% ipython --no-banner

In [1]: import numpy as np

In [2]: import numpy.linalg as la

In [3]: np.set_printoptions(suppress=True, linewidth=200)

In [4]: rng = np.random.default_rng(87772)

In [5]: theta = rng.uniform(0, 2 * np.pi, 32)

In [6]: q, _ = la.qr(np.array([[-1.5, -2.0], [-1.2, 1.2], [-0.4, 1.5], [0.7, -0.1], [0.2, 0.1]]))

In [7]: E = 3 * np.c_[np.cos(theta), np.sin(theta)] @ q.T

In [8]: print(E.round(2))
[[-1.83  1.6   1.74 -0.28  0.06]
 [-2.58 -1.2  -0.06  0.89  0.29]
 [-1.18 -2.23 -1.24  1.02  0.23]
 [ 2.16  1.71  0.57 -1.   -0.29]
 [-1.48 -2.13 -1.08  1.04  0.25]
 [ 2.82  0.05 -0.85 -0.5  -0.24]
 [-1.24 -2.21 -1.22  1.03  0.24]
 [ 2.4  -1.   -1.48 -0.04 -0.15]
 [ 1.82 -1.61 -1.74  0.28 -0.06]
 [ 2.59  1.19  0.05 -0.88 -0.29]
 [ 0.72  2.32  1.46 -0.98 -0.2 ]
 [-2.71  0.42  1.16  0.31  0.21]
 [-1.44  1.86  1.81 -0.44  0.01]
 [ 2.78  0.72 -0.35 -0.74 -0.28]
 [-2.77  0.23  1.04  0.39  0.22]
 [ 2.79  0.68 -0.39 -0.73 -0.28]
 [ 1.17  2.23  1.25 -1.02 -0.23]
 [-0.72 -2.32 -1.46  0.98  0.2 ]
 [-2.48 -1.36 -0.21  0.93  0.29]
 [ 1.6  -1.76 -1.78  0.37 -0.03]
 [-1.92  1.52  1.71 -0.23  0.07]
 [-1.36 -2.17 -1.15  1.03  0.25]
 [-0.54 -2.33 -1.52  0.95  0.19]
 [-0.31  2.28  1.75 -0.79 -0.11]
 [-2.78  0.19  1.01  0.4   0.23]
 [-0.03  2.32  1.7  -0.85 -0.14]
 [ 1.73  2.01  0.91 -1.04 -0.27]
 [-2.29  1.15  1.55 -0.03  0.13]
 [ 2.31  1.57  0.41 -0.97 -0.29]
 [-2.08  1.37  1.65 -0.15  0.1 ]
 [ 2.53 -0.8  -1.38 -0.14 -0.17]
 [ 2.67  1.04 -0.09 -0.84 -0.29]]

In [9]: # null space of dimension 3

In [10]: Z = E[[25, 1]].astype(float)

In [11]: for _ in range(3):
    ...:     idx = la.norm(E[:, None] - Z, axis=-1).argmin(axis=1)
    ...:     Z = np.array([E[idx == j].mean(axis=0) for j in range(2)])
    ...: 

In [12]: print(idx)
[0 1 1 0 1 0 1 0 1 0 0 1 0 0 1 0 0 1 1 1 0 1 1 0 1 0 0 0 0 0 0 0]

In [13]: print(np.bincount(idx))
[19 13]

In [14]: print(np.round(Z[1] - Z[0], 2))
[-2.14 -2.67 -1.27  1.35  0.34]

In [15]: C2 = np.cov(E, rowvar=False)

In [16]: print(np.round(E.std(axis=0), 2))
[2.03 1.63 1.25 0.75 0.21]

In [17]: print(np.argwhere(np.triu(np.abs(np.corrcoef(E.T)) > 0.8, 1)))
[[0 4]
 [1 2]
 [1 3]
 [3 4]]

In [18]: print(np.round(np.polyfit(E[:, 3], E[:, 4], 1), 2))
[0.26 0.01]

In [19]: print(round(np.corrcoef(E[:, 3], E[:, 4])[0, 1], 2))
0.9

In [20]: A2 = E + rng.integers(-2, 3, (32, 2)) @ rng.integers(-2, 3, (2, 5))

In [21]: print(A2.round(2))
[[-1.83 -0.4  -0.26  7.72  4.06]
 [-4.58 -1.2   1.94 -5.11 -2.71]
 [-9.18 -8.23  0.76  1.02  0.23]
 [ 2.16  1.71  0.57 -1.   -0.29]
 [-5.48 -6.13 -1.08  5.04  2.25]
 [-3.18 -4.95  0.15  1.5   0.76]
 [-7.24 -6.21  0.78 -0.97 -0.76]
 [ 8.4   3.   -3.48  1.96  0.85]
 [ 1.82 -2.61 -2.74  4.28  1.94]
 [ 8.59  6.19 -0.95 -2.88 -1.29]
 [ 4.72  4.32 -0.54  3.02  1.8 ]
 [-0.71  3.42  2.16 -5.69 -2.79]
 [-3.44  1.86  3.81 -6.44 -2.99]
 [ 4.78  2.72 -0.35 -2.74 -1.28]
 [-6.77 -3.77  1.04  4.39  2.22]
 [ 8.79  4.68 -2.39  1.27  0.72]
 [-2.83  0.23  3.25 -5.02 -2.23]
 [ 3.28 -0.32 -3.46  4.98  2.2 ]
 [-4.48 -3.36 -0.21  2.93  1.29]
 [-4.4  -6.76 -0.78  2.37  0.97]
 [-1.92  2.52  2.71 -4.23 -1.93]
 [ 6.64  3.83 -3.15  1.03  0.25]
 [ 5.46  1.67 -3.52  2.95  1.19]
 [ 3.69  6.28  1.75 -4.79 -2.11]
 [-6.78 -1.81  3.01 -3.6  -1.77]
 [-8.03 -3.68  3.7  -0.85 -0.14]
 [-0.27  0.01  0.91  0.96  0.73]
 [-8.29 -2.85  3.55 -2.03 -0.87]
 [ 6.31  5.57  0.41 -4.97 -2.29]
 [-8.08 -3.63  2.65  1.85  1.1 ]
 [-3.47 -5.8  -0.38  1.86  0.83]
 [ 4.67  2.04 -1.09  1.16  0.71]]

In [22]: print(la.matrix_rank(A2 - E, tol=1e-8))
2

In [23]: blk = np.stack([E, 3 * E, E[::-1]])

In [24]: print(la.matrix_rank(blk))
[2 2 2]

In [25]: print(np.round(np.einsum("bij,cij->bc", blk, blk), 2))
[[ 288.    864.    -81.52]
 [ 864.   2592.   -244.55]
 [ -81.52 -244.55  288.  ]]

In [26]: print(np.round(la.norm(blk, axis=(1, 2)), 2))
[16.97 50.91 16.97]

In [27]: Xs = E - E.mean(axis=0)

In [28]: vecs = la.svd(Xs)[2][:2]

In [29]: A2 = Xs - Xs @ vecs.T @ vecs

In [30]: print(np.round((Xs @ vecs.T).std(axis=0), 2))
[2.18 2.05]

In [31]: print(round(la.norm(A2) / la.norm(Xs), 2))
0.0

In [32]: print(np.round(A2.std(axis=0), 2) + 0)
[0. 0. 0. 0. 0.]

In [33]: print(la.norm(A2, axis=1).round(6).argmax())
0

In [34]: print(np.round(np.cov(Xs @ vecs.T, rowvar=False), 2) + 0)
[[4.92 0.  ]
 [0.   4.32]]

In [35]: X = np.loadtxt("data.csv", delimiter=",")

In [36]: print(X)
[[  8.   2.   0.  -2.   0.   2.]
 [  2.  13. -10.  -3.  -5.  -2.]
 [  0. -10.   8.   2.   4.   2.]
 [ -2.  -3.   2.   1.   1.   0.]
 [  0.  -5.   4.   1.   2.   1.]
 [  2.  -2.   2.   0.   1.   1.]]

In [37]: # rows and columns are dependent

In [38]: print(round(la.norm(X[2] - X[4]), 2))
6.86

In [39]: print(round(la.norm(X) ** 2 / la.norm(X, 2) ** 2, 2))
1.14

In [40]: print(la.norm(X, axis=1).argmax())
1

In [41]: print(round(la.norm(X, "nuc"), 2))
33.0

In [42]: print(np.round(la.norm(X, axis=0), 2))
[ 8.72 17.64 13.71  4.36  6.86  3.74]

In [43]: vals, vecs = la.eigh(X)

In [44]: x = np.array([1, 4, 0, 3, 2, 3])

In [45]: print(np.round(vecs * np.abs(vals) @ vecs.T, 2) + 0)
[[  8.   2.   0.  -2.   0.   2.]
 [  2.  13. -10.  -3.  -5.  -2.]
 [  0. -10.   8.   2.   4.   2.]
 [ -2.  -3.   2.   1.   1.   0.]
 [  0.  -5.   4.   1.   2.   1.]
 [  2.  -2.   2.   0.   1.   1.]]

In [46]: print(np.round(vecs * np.maximum(vals, 0) @ vecs.T, 2) + 0)
[[  8.   2.   0.  -2.   0.   2.]
 [  2.  13. -10.  -3.  -5.  -2.]
 [  0. -10.   8.   2.   4.   2.]
 [ -2.  -3.   2.   1.   1.   0.]
 [  0.  -5.   4.   1.   2.   1.]
 [  2.  -2.   2.   0.   1.   1.]]

In [47]: C2 = X.T @ X

In [48]: print(la.matrix_rank(C2))
2

In [49]: print(np.diag(C2))
[ 76. 311. 188.  19.  47.  14.]

In [50]: print(np.allclose(C2, C2.T))
True

In [51]: print(C2)
[[  76.   44.  -20.  -24.  -10.   14.]
 [  44.  311. -240.  -71. -120.  -49.]
 [ -20. -240.  188.   52.   94.   42.]
 [ -24.  -71.   52.   19.   26.    7.]
 [ -10. -120.   94.   26.   47.   21.]
 [  14.  -49.   42.    7.   21.   14.]]

In [52]: rk = la.matrix_rank(X)

In [53]: print(rk)
2

In [54]: ns = la.svd(X)[2][rk:].T

In [55]: print(np.allclose(X @ ns, 0))
True

In [56]: print(ns.shape)
(6, 4)

In [57]: U, sv, Vt = la.svd(X)

In [58]: vecs = Vt[:(sv > 1e-8).sum()]

In [59]: x = X[2] + -1 * X[4] + rng.integers(2) * np.eye(6)[5]

In [60]: print(x)
[ 0. -5.  4.  1.  2.  1.]

In [61]: print(la.matrix_rank(np.vstack([X, x])))
2

In [62]: print(np.round(vecs.T @ vecs, 2))
[[ 0.87  0.1   0.09 -0.19  0.05  0.24]
 [ 0.1   0.54 -0.41 -0.13 -0.21 -0.08]
 [ 0.09 -0.41  0.35  0.06  0.18  0.11]
 [-0.19 -0.13  0.06  0.06  0.03 -0.03]
 [ 0.05 -0.21  0.18  0.03  0.09  0.06]
 [ 0.24 -0.08  0.11 -0.03  0.06  0.09]]

In [63]: print(round(float(la.norm(x - vecs.T @ vecs @ x)), 2))
0.0

In [64]: print(np.round(np.diag(vecs.T @ vecs), 2))
[0.87 0.54 0.35 0.06 0.09 0.09]

In [65]: M = np.load("block1.npy")

In [66]: print(M.round(2))
[[0.22 0.17 0.11 0.03 0.06 0.03 0.25 0.11 0.03]
 [0.12 0.05 0.08 0.12 0.02 0.22 0.22 0.08 0.08]
 [0.   0.03 0.29 0.06 0.1  0.03 0.13 0.16 0.19]
 [0.03 0.15 0.15 0.26 0.13 0.08 0.   0.18 0.03]
 [0.02 0.16 0.02 0.09 0.2  0.09 0.16 0.18 0.09]
 [0.17 0.05 0.1  0.   0.17 0.12 0.12 0.21 0.07]
 [0.03 0.28 0.1  0.14 0.1  0.21 0.07 0.03 0.03]
 [0.09 0.04 0.13 0.2  0.17 0.02 0.17 0.13 0.04]
 [0.09 0.06 0.   0.18 0.12 0.03 0.26 0.12 0.15]]

In [67]: # row-stochastic, so 1 is an eigenvalue

In [68]: print(np.round(np.sort(np.abs(la.eigvals(M))), 2))
[0.12 0.12 0.14 0.17 0.17 0.2  0.2  0.28 1.  ]

In [69]: print(np.round((M - M.T) / 2, 2) + 0)
[[ 0.    0.02  0.06  0.    0.02 -0.07  0.11  0.01 -0.03]
 [-0.02  0.    0.02 -0.01 -0.07  0.09 -0.03  0.02  0.01]
 [-0.06 -0.02  0.   -0.04  0.04 -0.03  0.01  0.02  0.1 ]
 [ 0.    0.01  0.04  0.    0.02  0.04 -0.07 -0.01 -0.08]
 [-0.02  0.07 -0.04 -0.02  0.   -0.04  0.03  0.   -0.01]
 [ 0.07 -0.09  0.03 -0.04  0.04  0.   -0.04  0.1   0.02]
 [-0.11  0.03 -0.01  0.07 -0.03  0.04  0.   -0.07 -0.12]
 [-0.01 -0.02 -0.02  0.01  0.   -0.1   0.07  0.   -0.04]
 [ 0.03 -0.01 -0.1   0.08  0.01 -0.02  0.12  0.04  0.  ]]

In [70]: print(round(float(np.trace(M)), 2))
1.48

In [71]: print(np.round((M + M.T) / 2, 2))
[[0.22 0.15 0.06 0.03 0.04 0.1  0.14 0.1  0.06]
 [0.15 0.05 0.05 0.14 0.09 0.14 0.25 0.06 0.07]
 [0.06 0.05 0.29 0.11 0.06 0.06 0.12 0.15 0.1 ]
 [0.03 0.14 0.11 0.26 0.11 0.04 0.07 0.19 0.1 ]
 [0.04 0.09 0.06 0.11 0.2  0.13 0.13 0.18 0.1 ]
 [0.1  0.14 0.06 0.04 0.13 0.12 0.16 0.12 0.05]
 [0.14 0.25 0.12 0.07 0.13 0.16 0.07 0.1  0.15]
 [0.1  0.06 0.15 0.19 0.18 0.12 0.1  0.13 0.08]
 [0.06 0.07 0.1  0.1  0.1  0.05 0.15 0.08 0.15]]

In [72]: print(np.allclose(M @ M.T, M.T @ M))
False

In [73]: q, vecs = la.qr(M[:, :4])[0], la.qr(M[:, 4:])[0]

In [74]: sv = la.svd(q.T @ vecs, compute_uv=False)

In [75]: print(sv.round(2))
[0.98 0.77 0.73 0.25]

In [76]: print(np.round(np.degrees(np.arccos(sv.clip(0, 1))), 2))
[11.71 39.25 43.12 75.67]

In [77]: print(np.round(M.sum(axis=1), 2))
[1. 1. 1. 1. 1. 1. 1. 1. 1.]

In [78]: print(np.round(M @ np.ones(9), 2))
[1. 1. 1. 1. 1. 1. 1. 1. 1.]

In [79]: p = np.eye(9)[3]

In [80]: for _ in range(4):
    ...:     p = p @ M
    ...:     print(p.round(2))
    ...: 
[0.03 0.15 0.15 0.26 0.13 0.08 0.   0.18 0.03]
[0.07 0.09 0.13 0.15 0.13 0.09 0.13 0.15 0.08]
[0.07 0.11 0.12 0.13 0.13 0.09 0.14 0.14 0.08]
[0.07 0.11 0.11 0.13 0.12 0.1  0.14 0.13 0.08]

In [81]: arr = np.load("m.npy")

In [82]: print(arr)
[[-3  0  0  0]
 [ 0  0  0 -1]
 [ 0  0 -5  0]
 [ 0 -4  0  0]]

In [83]: print(round(float(la.eigvals(arr).sum().real), 2))
-8.0

In [84]: print(np.round(la.det(arr[::-1]), 2))
-60.0

In [85]: print(np.einsum("ij,ji->", arr, arr))
42

In [86]: print(np.einsum("ii->", arr))
-8

In [87]: print(np.round(np.poly(arr), 2))
[  1.   8.  11. -32. -60.]

In [88]: print(round(float(la.det(arr.T)), 2))
-60.0

In [89]: hat = np.triu(np.array([[-3, -2, 0, -2], [0, 1, 1, 0], [1, -3, 2, 0], [0, -3, 2, -3]]), 1) + np.eye(4)

In [90]: A2 = hat @ arr @ la.inv(hat)

In [91]: print(np.round(np.poly(A2), 2))
[  1.   8.  11. -32. -60.]

In [92]: print(np.trace(A2), np.trace(arr))
-8.0 -8

In [93]: print(hat @ arr - arr @ hat)
[[ 0.  2.  0. -4.]
 [ 0.  0. -5.  0.]
 [ 0.  0.  0.  0.]
 [ 0.  0.  4.  0.]]

In [94]: print(la.matrix_rank(A2))
4
